$ python3 -q
>>> import numpy as np
>>> np.set_printoptions(precision=2, suppress=True, linewidth=100, legacy="1.25")
>>> def rd(a):
...     return np.round(a, 2) + 0
... 
>>> data = np.load("test15.npy")
>>> print(data)
[[-2  0  0 -1  0  0  0]
 [-1  0  0  0 -2  0 -3]
 [ 0  0  0 -3  0  0  0]
 [-1  0  0  0  0  0 -1]]
>>> print(rd(np.linalg.svd(data, compute_uv=False)))
[3.98 3.22 1.87 0.5 ]
>>> print(np.count_nonzero(data))
8
>>> print(data.shape)
(4, 7)
>>> print(np.abs(data).max())
3
>>> print(np.linalg.matrix_rank(data))
4
>>> print(rd(np.linalg.norm(data)))
5.48
>>> print(data.sum(axis=0))
[-4  0  0 -4 -2  0 -4]
>>> data[4]
Traceback (most recent call last):
  File "<python-input-12>", line 1, in <module>
    data[4]
    ~~~~^^^
IndexError: index 4 is out of bounds for axis 0 with size 4
>>> other = data / np.sqrt((data ** 2).mean(axis=1, keepdims=True))
>>> print(rd(data - data.mean(axis=1, keepdims=True)))
[[-1.57  0.43  0.43 -0.57  0.43  0.43  0.43]
 [-0.14  0.86  0.86  0.86 -1.14  0.86 -2.14]
 [ 0.43  0.43  0.43 -2.57  0.43  0.43  0.43]
 [-0.71  0.29  0.29  0.29  0.29  0.29 -0.71]]
>>> print(rd(other[3]))
[-1.87  0.    0.    0.    0.    0.   -1.87]
>>> other = data[0, 0] * data[1:] - np.outer(data[1:, 0], data[0])
>>> print(other)
[[ 0  0  0 -1  4  0  6]
 [ 0  0  0  6  0  0  0]
 [ 0  0  0 -1  0  0  2]]
>>> print(data[:, 0] / data[0, 0])
[ 1.   0.5 -0.   0.5]
>>> other = np.array([[2, 2, 1],
...     [3, 3, 2],
...     [0, 2, 2],
...     [1, 1, 3],
...     [0, 1, 0],
...     [2, 0, 0],
...     [1, 3, 1]])
>>> print(data @ other)
[[ -5  -5  -5]
 [ -5 -13  -4]
 [ -3  -3  -9]
 [ -3  -5  -2]]
>>> print(np.linalg.matrix_rank(data @ other))
3
>>> print(np.vstack([data, other.T]).shape)
(7, 7)
>>> print(np.einsum("ik,kj->ij", data, other))
[[ -5  -5  -5]
 [ -5 -13  -4]
 [ -3  -3  -9]
 [ -3  -5  -2]]
>>> arr = np.load("dump.npy")
>>> print(arr)
[[ 0  2 -1  1 -2]
 [ 0  0 -2 -2 -1]
 [ 0  0 -1  0 -2]
 [ 0  0  0 -2 -1]
 [ 0  0  0  0 -1]]
>>> left, s, Vt = np.linalg.svd(arr)
>>> print(rd(s))
[4.17 3.12 1.31 1.1  0.  ]
>>> print(np.argmax(s[:-1] / (s[1:] + 1e-6)) + 1)
4
>>> other = left[:, :4] @ np.diag(s[:4]) @ Vt[:4]
>>> print(rd(np.linalg.norm(arr - other, 2)), s[4])
0.0 0.0
>>> print(rd(np.linalg.norm(arr - other) / np.linalg.norm(arr)))
0.0
>>> print(np.linalg.matrix_rank(arr, rtol=0.05))
4
>>> print(np.linalg.matrix_rank(other))
4
>>> P = np.triu(np.array([[-2, -3, -3, 3, -3],
...     [2, 1, 1, 1, 3],
...     [3, -3, 3, -2, 3],
...     [3, 1, 1, 0, 0],
...     [3, 2, -2, 0, 1]]), 1) + np.eye(5)
>>> other = P @ arr @ np.linalg.inv(P)
>>> print(np.poly(other))
[1. 4. 5. 2. 0. 0.]
>>> print(P @ arr - arr @ P)
[[ 0.  0.  7. -4.  6.]
 [ 0.  0. -1. -6.  0.]
 [ 0.  0.  0.  2.  2.]
 [ 0.  0.  0.  0.  0.]
 [ 0.  0.  0.  0.  0.]]
>>> print(rd(np.linalg.det(other)))
0.0
>>> print(np.linalg.matrix_rank(other))
4
>>> other = arr / np.linalg.norm(arr, axis=1, keepdims=True)
>>> gram = other @ other.T
>>> print(np.argwhere(np.triu(np.abs(gram) > 0.95, 1)))
[]
>>> print((np.abs(gram) > 0.9).astype(int))
[[1 0 0 0 0]
 [0 1 0 0 0]
 [0 0 1 0 0]
 [0 0 0 1 0]
 [0 0 0 0 1]]
>>> print(rd(gram))
[[1.   0.21 0.71 0.   0.63]
 [0.21 1.   0.6  0.75 0.33]
 [0.71 0.6  1.   0.4  0.89]
 [0.   0.75 0.4  1.   0.45]
 [0.63 0.33 0.89 0.45 1.  ]]
>>> print(rd(np.degrees(np.arccos(np.clip(gram[1, 2], -1, 1)))))
53.4
>>> r = np.linalg.matrix_rank(arr)
>>> print(r)
4
>>> N = np.linalg.svd(arr)[2][r:].T
>>> print(np.linalg.matrix_rank(arr.T @ arr), np.linalg.matrix_rank(arr @ arr.T))
4 4
>>> A = np.load("arr.npy")
>>> print(A)
[[ 0 -7 -5 -6 -4  3  3 -2 -6]
 [ 7  0  9 -8 -5  3 -6 -2  1]
 [ 5 -9  0  2  2 -4  8 -4 -6]
 [ 6  8 -2  0  3 -4  0  1  5]
 [ 4  5 -2 -3  0 -1  1  0 -2]
 [-3 -3  4  4  1  0  7  6 -8]
 [-3  6 -8  0 -1 -7  0  9 -2]
 [ 2  2  4 -1  0 -6 -9  0 -6]
 [ 6 -1  6 -5  2  8  2  6  0]]
>>> print(np.abs(np.diag(np.linalg.qr(A)[1])) > 1e-9)
[ True  True  True  True  True  True  True  True False]
>>> print(np.linalg.lstsq(A[:-1].T, A[-1])[2])
8
>>> print(rd(np.trace(np.linalg.pinv(A) @ A)))
8.0
>>> x = np.array([-1, 0, -2, 1, 2, 1, -2, 2, -2])
>>> print(rd(np.linalg.eigvals(A).real))
[0. 0. 0. 0. 0. 0. 0. 0. 0.]
>>> q = np.linalg.solve(np.eye(9) - A, np.eye(9) + A)
>>> print(rd(q @ q.T))
[[1. 0. 0. 0. 0. 0. 0. 0. 0.]
 [0. 1. 0. 0. 0. 0. 0. 0. 0.]
 [0. 0. 1. 0. 0. 0. 0. 0. 0.]
 [0. 0. 0. 1. 0. 0. 0. 0. 0.]
 [0. 0. 0. 0. 1. 0. 0. 0. 0.]
 [0. 0. 0. 0. 0. 1. 0. 0. 0.]
 [0. 0. 0. 0. 0. 0. 1. 0. 0.]
 [0. 0. 0. 0. 0. 0. 0. 1. 0.]
 [0. 0. 0. 0. 0. 0. 0. 0. 1.]]
>>> print(rd(np.linalg.det(q)))
1.0
>>> rng = np.random.default_rng(566928)
>>> idx = rng.permutation(9)
>>> print(idx)
[7 8 6 3 0 5 2 4 1]
>>> other = A[idx][:, idx]
>>> print(np.allclose(other, A))
False
>>> print(rd(np.sort(np.abs(np.linalg.eigvals(other)))))
[ 0.    4.27  4.27 12.61 12.61 14.41 14.41 22.05 22.05]
>>> print(rd(np.linalg.det(other)), rd(np.linalg.det(A[idx])))
0.0 0.0
>>> print(other)
[[ 0 -6 -9 -1  2 -6  4  0  2]
 [ 6  0  2 -5  6  8  6  2 -1]
 [ 9 -2  0  0 -3 -7 -8 -1  6]
 [ 1  5  0  0  6 -4 -2  3  8]
 [-2 -6  3 -6  0  3 -5 -4 -7]
 [ 6 -8  7  4 -3  0  4  1 -3]
 [-4 -6  8  2  5 -4  0  2 -9]
 [ 0 -2  1 -3  4 -1 -2  0  5]
 [-2  1 -6 -8  7  3  9 -5  0]]
>>> print([round(float(x), 2) for x in np.linalg.svd(A, compute_uv=False)[:3]])
[22.05, 22.05, 14.41]
>>> print(rd(np.linalg.norm(A, 2) / np.linalg.norm(A)))
0.53
>>> x = np.array([-3, -3, 2, 0, -1, 1, -2, 2, -2])
>>> print(np.einsum("ij,j->i", A, x))
[ 20  11  -6 -61 -30  39  -9  20  11]
>>> print(np.sign((A @ x).round(6)))
[ 1  1 -1 -1 -1  1 -1  1  1]
>>> print(A @ np.eye(9)[0])
[ 0.  7.  5.  6.  4. -3. -3.  2.  6.]
>>> print(A @ x)
[ 20  11  -6 -61 -30  39  -9  20  11]
>>> print(A * x)
[[  0  21 -10   0   4   3  -6  -4  12]
 [-21   0  18   0   5   3  12  -4  -2]
 [-15  27   0   0  -2  -4 -16  -8  12]
 [-18 -24  -4   0  -3  -4   0   2 -10]
 [-12 -15  -4   0   0  -1  -2   0   4]
 [  9   9   8   0  -1   0 -14  12  16]
 [  9 -18 -16   0   1  -7   0  18   4]
 [ -6  -6   8   0   0  -6  18   0  12]
 [-18   3  12   0  -2   8  -4  12   0]]
>>> print(np.linalg.norm(A @ x) <= np.linalg.norm(A, 2) * np.linalg.norm(x) + 1e-9)
True
>>> mat = np.array([[3, 0, 0, 1, 0, 3, 3],
...     [2, 3, 0, 1, 0, 2, 3],
...     [0, 0, 2, 0, 1, 0, 0],
...     [2, 2, 0, 2, 0, 2, 0],
...     [0, 0, 3, 0, 2, 0, 0],
...     [0, 2, 0, 1, 0, 3, 2],
...     [2, 0, 0, 0, 0, 3, 2]])
>>> print(mat)
[[3 0 0 1 0 3 3]
 [2 3 0 1 0 2 3]
 [0 0 2 0 1 0 0]
 [2 2 0 2 0 2 0]
 [0 0 3 0 2 0 0]
 [0 2 0 1 0 3 2]
 [2 0 0 0 0 3 2]]
>>> u = np.array([-2, 0, 0, 0, -3, -2, 3])
>>> other = mat + np.outer(u, np.eye(7)[3])
>>> print(np.linalg.matrix_rank(other - mat))
1
>>> print(rd(np.linalg.det(other) / np.linalg.det(mat)), rd(1 + np.linalg.solve(mat, u)[3]))
-3.7 -3.7
>>> print(np.linalg.matrix_rank(np.linalg.inv(other) - np.linalg.inv(mat), tol=1e-8))
1
>>> X = np.loadtxt("sample6.csv", delimiter=",")
>>> print(X)
[[ 0.  0. -1.  2.  1.  1.]
 [-1.  0. -2.  4.  4. -1.]
 [ 2.  1. -5.  6.  5.  1.]
 [ 5.  0. -7.  4.  3. -2.]
 [ 8.  2. -4.  4.  3. -4.]
 [10.  1. -3.  4.  3. -3.]
 [ 9.  3. -4.  7.  4. -4.]
 [ 9.  1. -2.  8.  6. -7.]
 [10.  1.  1.  6.  4. -7.]
 [ 7.  0.  3.  3.  7. -6.]
 [ 4. -2.  5.  4.  9. -8.]
 [ 6.  0.  7.  6. 10. -5.]]
>>> basis = X[[11, 8]].astype(float)
>>> for _ in range(7):
...     idx = np.linalg.norm(X[:, None] - basis, axis=-1).argmin(axis=1)
...     basis = np.array([X[idx == j].mean(axis=0) for j in range(2)])
... 
>>> print(idx)
[1 1 1 1 1 1 1 1 1 0 0 0]
>>> print(rd(basis))
[[ 5.67 -0.67  5.    4.33  8.67 -6.33]
 [ 5.78  1.   -3.    5.    3.67 -2.89]]
>>> print(np.bincount(idx))
[3 9]
>>> x = np.array([-9, -6, -2, -6, 8, 2, 7])
>>> h = np.maximum(data @ x, 0)
>>> print(np.maximum(data @ (3 * x), 0))
[72  0 54  6]
>>> print(np.maximum(data @ x, 0) - np.maximum(-data @ x, 0))
[ 24 -28  18   2]
>>> print(data.T @ h)
[-50   0   0 -78   0   0  -2]
>>> print(data * (h > 1e-9)[:, None])
[[-2  0  0 -1  0  0  0]
 [ 0  0  0  0  0  0  0]
 [ 0  0  0 -3  0  0  0]
 [-1  0  0  0  0  0 -1]]
>>> x = np.array([0, 2, 3, 2, 3, -3])
>>> y = X @ x
>>> print(rd(np.linalg.lstsq(X, y)[0]))
[ 0.  2.  3.  2.  3. -3.]
>>> y = y + 0.1 * rng.normal(size=12)
>>> print(rd(y))
[ 1.02 17.18 11.01  2.01 20.87 18.96 31.91 50.96 50.02 53.95 69.99 77.94]
>>> c, *_ = np.linalg.lstsq(X, y)
>>> print(rd(X.T @ (y - X @ c)))
[0. 0. 0. 0. 0. 0.]
>>> print(rd(c))
[-0.01  1.96  3.    2.03  2.98 -3.  ]
>>> print(c.round())
[-0.  2.  3.  2.  3. -3.]
>>> print(rd(np.linalg.norm(y - X @ c)))
0.15
>>> x = np.array([2, 0, 1, 2, 1, 0])
>>> h = np.maximum(X @ x, 0)
>>> print(np.maximum(X @ x, 0) - np.maximum(-X @ x, 0))
[ 4.  8. 16. 14. 23. 28. 32. 38. 37. 30. 30. 41.]
>>> w1 = np.array([[-6, 8], [-9, 9], [6, 5], [-2, -2], [0, 8]])
>>> c = np.array([-1, 0])
>>> H = np.maximum(arr @ w1 + c, 0)
>>> print((H > 0).astype(int))
[[0 0]
 [0 0]
 [0 0]
 [1 0]
 [0 0]]
>>> print((H > 0).mean(axis=0))
[0.2 0. ]
>>> basis = np.array([[-2, -1, 1], [3, 3, -3]])
>>> print(w1 @ basis)
[[ 36  30 -30]
 [ 45  36 -36]
 [  3   9  -9]
 [ -2  -4   4]
 [ 24  24 -24]]
>>> print((H @ basis).round(6).argmax(axis=1))
[0 0 0 2 0]
